In [1]: import numpy as np

In [2]: import numpy.linalg as la

In [3]: np.set_printoptions(precision=4, suppress=True, linewidth=120)

In [4]: rnd = lambda a: np.round(a, 4) + 0

In [5]: W0 = np.load("case12.npy")

In [6]: print(W0)
[[ 0.1026  1.1912 -2.7515]
 [-0.8164 -1.9911 -2.0902]
 [-1.0065 -2.3151 -1.6209]
 [ 1.0009 -2.5906 -1.1345]
 [ 0.4415 -2.962   0.1783]
 [-0.2793  2.1347  2.0893]
 [-2.1415 -1.9427 -0.7998]
 [-2.5856  0.9448  1.1925]
 [ 0.5129 -2.7365 -1.1175]
 [-2.0944  1.725  -1.2799]
 [-1.5367 -2.5347  0.4623]]

In [7]: x = np.array([3, 2, 0])

In [8]: target = W0 @ x

In [9]: print(rnd(la.solve(W0.T @ W0, W0.T @ target)))
[3. 2. 0.]

In [10]: print(rnd(la.lstsq(W0, target)[0]))
[3. 2. 0.]

In [11]: rng = np.random.default_rng(47)

In [12]: target = target + 0.02 * rng.normal(size=11)

In [13]: print(rnd(target))
[  2.6769  -6.4295  -7.6877  -2.2173  -4.6277   3.4155 -10.3246  -5.8763  -3.9381  -2.8507  -9.6794]

In [14]: coef, *_ = la.lstsq(W0, target)

In [15]: print(rnd(la.norm(target - W0 @ coef)))
0.0585

In [16]: d = la.norm(W0[:, None] - W0[None], axis=-1)

In [17]: print(d.mean(axis=1).argmax())
5

In [18]: print((d + 1e9 * np.eye(11)).round(6).argmin(axis=1))
[9 2 1 8 8 7 2 9 3 7 6]

In [19]: print(np.flatnonzero(d[9] < d.mean() / 2))
[9]

In [20]: print(rnd(d[:5, :5]))
[[0.     3.3777 3.8474 4.2099 5.0939]
 [3.3777 0.     0.6011 2.139  2.7697]
 [3.8474 0.6011 0.     2.0838 2.3984]
 [4.2099 2.139  2.0838 0.     1.4746]
 [5.0939 2.7697 2.3984 1.4746 0.    ]]

In [21]: print(rnd(la.norm(W0, axis=1)))
[3.     3.     3.     3.     3.     3.     3.     3.     3.0001 3.     3.    ]

In [22]: X = np.load("out2.npy")

In [23]: print(X)
[[ 4  0  9  6]
 [ 0  0  0  0]
 [ 3  2 10  4]
 [ 2  2  5  1]
 [ 5  2  9  5]
 [ 1  0  5  3]
 [ 4  0  9  6]
 [ 0  0  0  0]
 [ 4  2  4  2]
 [ 0  0  0  0]
 [ 3  0  4  3]
 [ 0  0  0  0]]

In [24]: G = np.cov(X, rowvar=False)

In [25]: print(rnd(np.polyfit(X[:, 3], X[:, 0], 1)))
[0.6885 0.4454]

In [26]: print(rnd(X.std(axis=0)))
[1.8181 0.9428 3.796  2.2546]

In [27]: print(rnd(G))
[[ 3.6061  0.9697  6.4394  3.8182]
 [ 0.9697  0.9697  1.7576  0.3636]
 [ 6.4394  1.7576 15.7197  8.6818]
 [ 3.8182  0.3636  8.6818  5.5455]]

In [28]: print(np.median(X, axis=0))
[2.5 0.  4.5 2.5]

In [29]: print(rnd(np.corrcoef(X[:, 3], X[:, 0])[0, 1]))
0.8538

In [30]: x = np.array([9, 7, 7, 5])

In [31]: target = X @ x

In [32]: try:
    ...:     la.solve(X, target)
    ...: except la.LinAlgError as e:
    ...:     print(repr(e))
    ...: 
LinAlgError('Last 2 dimensions of the array must be square')

In [33]: print(rnd(la.lstsq(X, target)[0]))
[9. 7. 7. 5.]

In [34]: print(rnd(la.pinv(X) @ X))
[[1. 0. 0. 0.]
 [0. 1. 0. 0.]
 [0. 0. 1. 0.]
 [0. 0. 0. 1.]]

In [35]: target = target + 0.05 * rng.normal(size=12)

In [36]: print(rnd(target))
[129.0296   0.0136 131.0441  72.0915 146.9685  59.0801 128.947   -0.0031  88.0505   0.0683  70.0345   0.0355]

In [37]: coef, *_ = la.lstsq(X, target)

In [38]: print(rnd(la.norm(target - X @ coef)))
0.1475

In [39]: print([round(float(la.norm(la.solve(X.T @ X + lam * np.eye(4), X.T @ target))), 2) for lam in (0, 1, 10, 100)])
[14.27, 13.75, 12.47, 10.39]

In [40]: O, R = la.qr(X)

In [41]: print(rnd(O @ R))
[[ 4.  0.  9.  6.]
 [ 0.  0.  0.  0.]
 [ 3.  2. 10.  4.]
 [ 2.  2.  5.  1.]
 [ 5.  2.  9.  5.]
 [ 1.  0.  5.  3.]
 [ 4.  0.  9.  6.]
 [ 0.  0.  0.  0.]
 [ 4.  2.  4.  2.]
 [ 0.  0.  0.  0.]
 [ 3.  0.  4.  3.]
 [ 0.  0.  0.  0.]]

In [42]: print(O.shape, R.shape)
(12, 4) (4, 4)

In [43]: print(rnd(R))
[[ -9.798   -2.8577 -19.3918 -10.9206]
 [  0.      -2.7988  -0.2084   2.5755]
 [  0.       0.      -6.9939  -3.1121]
 [  0.       0.       0.       0.6489]]

In [44]: print(rnd(O.T @ O))
[[1. 0. 0. 0.]
 [0. 1. 0. 0.]
 [0. 0. 1. 0.]
 [0. 0. 0. 1.]]

In [45]: print(rnd(abs(R[0, 0])), rnd(la.norm(X[:, 0])))
9.798 9.798

In [46]: print(np.allclose(R.T @ R, X.T @ X))
True

In [47]: d = la.norm(X[:, None] - X[None], axis=-1)

In [48]: print(rnd(d[0]))
[ 0.     11.5326  3.1623  7.      2.4495  5.831   0.     11.5326  6.7082 11.5326  5.9161 11.5326]

In [49]: print(np.unravel_index(d.round(6).argmax(), d.shape))
(np.int64(1), np.int64(4))

In [50]: print(np.flatnonzero(d[0] < d.mean() / 2))
[0 4 6]

In [51]: print(rnd(la.norm(X, axis=1)))
[11.5326  0.     11.3578  5.831  11.619   5.9161 11.5326  0.      6.3246  0.      5.831   0.    ]

In [52]: print(d[0].round(6).argsort(kind="stable")[:4])
[0 6 4 2]

In [53]: mat = np.array([[0.05, -1.0, -2.0, 0.0],
    ...:     [-5.0, 3.05, 3.0, -3.0],
    ...:     [-3.0, 4.0, -0.95, -5.0],
    ...:     [0.0, -1.0, -2.0, 0.05]])

In [54]: print(mat)
[[ 0.05 -1.   -2.    0.  ]
 [-5.    3.05  3.   -3.  ]
 [-3.    4.   -0.95 -5.  ]
 [ 0.   -1.   -2.    0.05]]

In [55]: G = mat.T @ mat

In [56]: print(la.matrix_rank(G))
4

In [57]: print(np.allclose(G, G.T))
True

In [58]: print(rnd(G))
[[ 34.0025 -27.3    -12.25    30.    ]
 [-27.3     27.3025   9.35   -29.2   ]
 [-12.25     9.35    17.9025  -4.35  ]
 [ 30.     -29.2     -4.35    34.0025]]

In [59]: print(np.diag(G))
[34.0025 27.3025 17.9025 34.0025]

In [60]: print((mat @ mat.T).shape)
(4, 4)

In [61]: print(np.argsort(-la.norm(G, axis=0).round(6), kind="stable")[:3])
[0 3 1]

In [62]: print([round(float(x), 4) for x in la.svd(G, compute_uv=False)[:3]])
[92.6026, 17.3527, 3.2537]

In [63]: print(la.cond(G) > 100)
True

In [64]: other = la.inv(mat)

In [65]: print(np.allclose(other, mat.T))
False

In [66]: print(rnd(mat @ other))
[[1. 0. 0. 0.]
 [0. 1. 0. 0.]
 [0. 0. 1. 0.]
 [0. 0. 0. 1.]]

In [67]: print((np.abs(other) > 1e-9).astype(int))
[[1 1 1 1]
 [1 1 1 1]
 [1 1 1 1]
 [1 1 1 1]]

In [68]: O, R = la.qr(W0)

In [69]: print(rnd(np.trace(O @ O.T)))
3.0

In [70]: print(rnd(abs(R[0, 0])), rnd(la.norm(W0[:, 0])))
4.6095 4.6095

In [71]: print(rnd(np.abs(np.diag(R))))
[4.6095 7.2346 4.6528]

In [72]: other = mat / la.norm(mat, axis=1, keepdims=True)

In [73]: G = other @ other.T

In [74]: print(rnd(np.degrees(np.arccos(np.clip(G[1, 0], -1, 1)))))
125.096

In [75]: E = np.load("test3.npy")

In [76]: print(E)
[[4. 1. 1. 1.]
 [1. 4. 1. 1.]
 [1. 1. 4. 1.]
 [1. 1. 1. 4.]]

In [77]: x = np.array([2, 5, -1, -3])

In [78]: target = E @ x

In [79]: coef, lr = np.zeros(4), 1 / la.norm(E, 2) ** 2

In [80]: for i in range(250):
    ...:     coef -= lr * E.T @ (E @ coef - target)
    ...:     if i % 50 == 0: print(i, round(la.norm(E @ coef - target), 4))
    ...: 
0 14.8461
50 0.0006
100 0.0
150 0.0
200 0.0

In [81]: print(rnd(coef))
[ 2.  5. -1. -3.]

In [82]: print(np.kron(np.eye(2, dtype=int), E))
[[4. 1. 1. 1. 0. 0. 0. 0.]
 [1. 4. 1. 1. 0. 0. 0. 0.]
 [1. 1. 4. 1. 0. 0. 0. 0.]
 [1. 1. 1. 4. 0. 0. 0. 0.]
 [0. 0. 0. 0. 4. 1. 1. 1.]
 [0. 0. 0. 0. 1. 4. 1. 1.]
 [0. 0. 0. 0. 1. 1. 4. 1.]
 [0. 0. 0. 0. 1. 1. 1. 4.]]

In [83]: print(rnd(la.det(E[::-1])))
189.0

In [84]: print(rnd(la.det(E.T)))
189.0

In [85]: print(rnd(la.eigvals(E)))
[3. 7. 3. 3.]

In [86]: print(rnd(la.det(2 * E)), rnd(la.det(E)))
3024.0 189.0

In [87]: print(rnd(la.eigvals(E).sum().real))
16.0

In [88]: K = np.loadtxt("sample7.csv", delimiter=",")

In [89]: print(K)
[[ 3.  1.  0.  0.]
 [ 0. -2.  0.  0.]
 [ 0.  0.  3.  1.]
 [ 0.  0.  0. -2.]]

In [90]: print(rnd(np.sort(la.eigvals(K).real)))
[-2. -2.  3.  3.]

In [91]: print((K != 0).astype(int))
[[1 1 0 0]
 [0 1 0 0]
 [0 0 1 1]
 [0 0 0 1]]

In [92]: print(rnd(la.det(K)))
36.0

In [93]: print(K @ K)
[[9. 1. 0. 0.]
 [0. 4. 0. 0.]
 [0. 0. 9. 1.]
 [0. 0. 0. 4.]]

In [94]: f = np.array([1, 3, 3, 2, 1]) + 0.5

In [95]: A = np.outer(f, f) / (f @ f)

In [96]: print(rnd(A))
[[0.0638 0.1489 0.1489 0.1064 0.0638]
 [0.1489 0.3475 0.3475 0.2482 0.1489]
 [0.1489 0.3475 0.3475 0.2482 0.1489]
 [0.1064 0.2482 0.2482 0.1773 0.1064]
 [0.0638 0.1489 0.1489 0.1064 0.0638]]

In [97]: # projection: eigenvalues are 0 or 1

In [98]: print(la.lstsq(A[:-1].T, A[-1])[2])
1

In [99]: print(rnd(A @ la.pinv(A) @ A))
[[0.0638 0.1489 0.1489 0.1064 0.0638]
 [0.1489 0.3475 0.3475 0.2482 0.1489]
 [0.1489 0.3475 0.3475 0.2482 0.1489]
 [0.1064 0.2482 0.2482 0.1773 0.1064]
 [0.0638 0.1489 0.1489 0.1064 0.0638]]

In [100]: try:
     ...:     la.inv(A)
     ...: except la.LinAlgError as e:
     ...:     print(repr(e))
     ...: 
LinAlgError('Singular matrix')

In [101]: print(np.allclose(A[:-1].T @ la.lstsq(A[:-1].T, A[-1])[0], A[-1]))
True

In [102]: print(np.abs(np.diag(la.qr(A)[1])) > 1e-9)
[ True False False False False]

In [103]: x = np.array([1, 3, 1, 1, 2])

In [104]: print(rnd(la.eigvalsh(2 * A - np.eye(5))))
[-1. -1. -1. -1.  1.]

In [105]: print(rnd(A @ A @ x))
[0.8936 2.0851 2.0851 1.4894 0.8936]

In [106]: U, sigma, Vh = la.svd(A)

In [107]: print(np.argmax(sigma[:-1] / (sigma[1:] + 1e-6)) + 1)
1

In [108]: print(rnd(sigma))
[1. 0. 0. 0. 0.]

In [109]: other = U[:, :1] @ np.diag(sigma[:1]) @ Vh[:1]

In [110]: print(la.matrix_rank(other))
1

In [111]: print(rnd(la.norm(A - other) / la.norm(A)))
0.0

In [112]: print(rnd(la.norm(A - other, 2)), rnd(sigma[1]))
0.0 0.0

In [113]: print(la.matrix_rank(A, rtol=0.05))
1

In [114]: print(rnd(np.abs(A - other).max()))
0.0

In [115]: arr = np.array([[0, 0, 0], [3, 1, -3], [-2, 3, 2], [6, 2, -6]])

In [116]: t3 = np.stack([arr, -3 * arr, arr[::-1]])

In [117]: print(rnd(la.norm(t3, axis=(1, 2))))
[10.583 31.749 10.583]

In [118]: print(t3.shape)
(3, 4, 3)

In [119]: print((t3 @ arr.T).shape)
(3, 4, 4)
